>>> import numpy as np
>>> import numpy.linalg as la
>>> np.set_printoptions(precision=2, suppress=True, linewidth=100)
>>> K = np.array([[1.01, 1.0, 1.0],
...     [0.98, 1.0, 0.99],
...     [1.0, 1.01, 0.97],
...     [1.0, 0.98, 1.0],
...     [1.0, 1.01, 1.0],
...     [1.02, 0.99, 0.99],
...     [0.99, 1.01, 1.02],
...     [0.99, 0.01, -0.02],
...     [1.0, 0.02, -0.01],
...     [1.01, 0.01, -0.01],
...     [1.01, 0.0, 0.0],
...     [1.02, -0.03, 0.02],
...     [0.98, -0.01, 0.02],
...     [0.98, 0.03, 0.02]])
>>> print(round(np.log10(la.cond(K))))
2
>>> print(la.cond(K) > 100)
False
>>> J = np.array([[-3, 0, 4, 3], [-4, -1, -3, -1], [-5, -3, -3, 0], [2, 1, -3, -4]])
>>> proj = np.triu(np.array([[-1, 2, 1, -2], [-1, 2, 2, -1], [2, 0, 2, -2], [1, 2, 2, -2]]), 1) + np.eye(4)
>>> A2 = proj @ J @ la.inv(proj)
>>> print(np.trace(A2), np.trace(J))
-11.0 -11
>>> print(la.matrix_rank(A2))
4
>>> print(round(la.det(A2), 2))
-62.0
>>> print(A2)
[[-20.  33. -45. -88.]
 [-16.  24. -38. -81.]
 [ -9.  13. -14. -25.]
 [  2.  -3.   1.  -1.]]
>>> print(np.poly(A2))
[  1.  11.  49.  16. -62.]
>>> print(proj @ J - J @ proj)
[[-17.  -1.   0.   8.]
 [-12.   1.   3. -11.]
 [ -4.   8.  17. -11.]
 [  0.  -4.  -4.  -1.]]
>>> E = np.load("a.npy")
>>> print(E)
[[ 0.74 -0.36 -0.56]
 [-0.36  0.5  -0.79]
 [-0.56 -0.79 -0.24]]
>>> rng = np.random.default_rng(20)
>>> labels = rng.permutation(3)
>>> A2 = E[:, labels] * rng.choice([-1, 1], 3)
>>> print(A2)
[[-0.74  0.36 -0.56]
 [ 0.36 -0.5  -0.79]
 [ 0.56  0.79 -0.24]]
>>> left, _, VT = la.svd(E.T @ A2)
>>> print(np.round(la.lstsq(E, A2)[0], 2) + 0)
[[-1.  0.  0.]
 [ 0. -1.  0.]
 [ 0.  0.  1.]]
>>> print(np.round(left @ VT, 2) + 0)
[[-1.  0.  0.]
 [ 0. -1.  0.]
 [ 0.  0.  1.]]
>>> u = np.array([1, 0])
>>> print(np.convolve(E[0], u))
[ 0.74 -0.36 -0.56  0.  ]
>>> print(np.polyval(u, E[0]))
[ 0.74 -0.36 -0.56]
>>> print(np.array([np.convolve(row, u, "same") for row in E]))
[[ 0.74 -0.36 -0.56]
 [-0.36  0.5  -0.79]
 [-0.56 -0.79 -0.24]]
>>> labels = rng.permutation(3)
>>> print(labels)
[0 1 2]
>>> A2 = E[labels][:, labels]
>>> print(np.allclose(A2, E))
True
>>> print(np.sort(np.abs(la.eigvals(A2))))
[1. 1. 1.]
>>> print(round(float(la.det(A2)), 2), round(float(la.det(E[labels])), 2))
-1.0 -1.0
>>> arr = np.array([[0.42, -6.69, -1.07],
...     [-0.41, 4.84, -0.64],
...     [0.1, -10.21, 3.09],
...     [-0.1, 0.72, 3.35],
...     [-0.15, 19.57, 0.43],
...     [-0.13, -7.74, 1.34],
...     [-0.02, -16.48, -0.19],
...     [-0.25, 8.32, -1.41],
...     [-0.72, -2.35, 0.42],
...     [0.63, -2.43, 0.43],
...     [0.59, 9.84, -3.51],
...     [0.62, -7.32, -1.09],
...     [-0.38, -9.44, -0.88],
...     [-0.74, -11.91, -0.64],
...     [-0.57, 15.69, 2.74],
...     [0.56, 7.41, 1.14],
...     [-0.35, -7.99, 0.06],
...     [-0.37, 18.06, -2.09],
...     [-0.36, 12.56, -0.79],
...     [-0.05, 12.23, -1.68],
...     [-0.05, 0.67, 1.1]])
>>> ang = np.radians(123)
>>> Rm = np.eye(3)
>>> Rm[2, 2] = Rm[1, 1] = np.cos(ang)
>>> Rm[2, 1], Rm[1, 2] = -np.sin(ang), np.sin(ang)
>>> print(Rm)
[[ 1.    0.    0.  ]
 [ 0.   -0.54  0.84]
 [ 0.   -0.84 -0.54]]
>>> A2 = arr @ Rm.T
>>> print(np.allclose(arr @ arr.T, A2 @ A2.T))
True
>>> print(np.allclose(la.norm(arr, axis=1), la.norm(A2, axis=1)))
True
>>> print(np.round(la.det(Rm), 2), np.round(np.trace(Rm), 2))
1.0 -0.09
>>> A2 = arr + rng.integers(-2, 3, (21, 1)) @ rng.integers(-2, 3, (1, 3))
>>> print(A2)
[[  0.42  -6.69  -1.07]
 [  0.59   6.84  -1.64]
 [  0.1  -10.21   3.09]
 [  0.9    2.72   2.35]
 [  1.85  23.57  -1.57]
 [  1.87  -3.74  -0.66]
 [  1.98 -12.48  -2.19]
 [ -1.25   6.32  -0.41]
 [ -2.72  -6.35   2.42]
 [ -1.37  -6.43   2.43]
 [ -0.41   7.84  -2.51]
 [ -1.38 -11.32   0.91]
 [ -0.38  -9.44  -0.88]
 [ -0.74 -11.91  -0.64]
 [ -1.57  13.69   3.74]
 [  0.56   7.41   1.14]
 [  0.65  -5.99  -0.94]
 [ -1.37  16.06  -1.09]
 [  0.64  14.56  -1.79]
 [ -0.05  12.23  -1.68]
 [  1.95   4.67  -0.9 ]]
>>> print(np.abs(A2 - arr).sum(axis=1))
[0. 4. 0. 4. 8. 8. 8. 4. 8. 8. 4. 8. 0. 0. 4. 0. 4. 4. 4. 0. 8.]
>>> print(A2 - arr)
[[ 0.  0.  0.]
 [ 1.  2. -1.]
 [ 0.  0.  0.]
 [ 1.  2. -1.]
 [ 2.  4. -2.]
 [ 2.  4. -2.]
 [ 2.  4. -2.]
 [-1. -2.  1.]
 [-2. -4.  2.]
 [-2. -4.  2.]
 [-1. -2.  1.]
 [-2. -4.  2.]
 [ 0.  0.  0.]
 [ 0.  0.  0.]
 [-1. -2.  1.]
 [ 0.  0.  0.]
 [ 1.  2. -1.]
 [-1. -2.  1.]
 [ 1.  2. -1.]
 [ 0.  0.  0.]
 [ 2.  4. -2.]]
